In [1]: import numpy as np

In [2]: import numpy.linalg as la

In [3]: np.set_printoptions(precision=4, suppress=True, linewidth=140)

In [4]: X = np.load("out17.npy")

In [5]: print(X)
[[ 1.5116 -2.2799  4.2809]
 [ 2.3387  1.9094 -6.7515]
 [-2.028   2.4633 -2.815 ]
 [-0.7806  3.9103 -1.5117]
 [-4.353  -2.435   6.4687]
 [-1.8486  4.1243 -0.5819]
 [-0.6687  8.6636 -2.414 ]
 [-0.2441 -3.3446  1.6016]
 [-0.2776 -7.5964  1.622 ]
 [ 0.7941  2.7385 -1.3989]
 [-2.1641  1.2591 10.7195]
 [ 0.644   0.726  10.6388]
 [-4.7491 -2.6021  2.1325]
 [-2.4006  1.6777 -5.144 ]
 [ 0.0353  2.13    6.6832]
 [ 0.8168  2.0909  1.0916]]

In [6]: C2 = np.cov(X, rowvar=False)

In [7]: print(np.argwhere(np.triu(np.abs(np.corrcoef(X.T)) > 0.8, 1)))
[]

In [8]: print(np.median(X, axis=0))
[-0.4731  1.7935  1.3466]

In [9]: print(la.eigvalsh(C2)[::-1])
[29.1554 11.6606  3.799 ]

In [10]: print(np.corrcoef(X.T))
[[ 1.      0.1277 -0.1457]
 [ 0.1277  1.     -0.32  ]
 [-0.1457 -0.32    1.    ]]

In [11]: print(np.polyfit(X[:, 2], X[:, 1], 1))
[-0.2351  1.2015]

In [12]: x0 = np.array([1, 1, 2])

In [13]: print(X @ np.eye(3)[0])
[ 1.5116  2.3387 -2.028  -0.7806 -4.353  -1.8486 -0.6687 -0.2441 -0.2776  0.7941 -2.1641  0.644  -4.7491 -2.4006  0.0353  0.8168]

In [14]: x0 @ X
Traceback (most recent call last):
  Cell In[14], line 1
    x0 @ X
ValueError: matmul: Input operand 1 has a mismatch in its core dimension 0, with gufunc signature (n?,k),(k,m?)->(n?,m?) (size 16 is different from 3)


In [15]: M2 = X / np.sqrt((X ** 2).mean(axis=1, keepdims=True))

In [16]: print(la.matrix_rank(M2) == la.matrix_rank(X))
True

In [17]: print(M2[3])
[-0.3171  1.5882 -0.614 ]

In [18]: labels = X[:, 1] > np.median(X[:, 1])

In [19]: f = X[labels].mean(axis=0) - X[~labels].mean(axis=0)

In [20]: print(((X - X.mean(axis=0)) @ f > 0).astype(int))
[0 1 1 1 0 1 1 0 0 1 0 0 0 1 0 1]

In [21]: print(f)
[ 1.3365  5.3282 -5.0023]

In [22]: print((((X - X.mean(axis=0)) @ f > 0) == labels).mean())
0.875
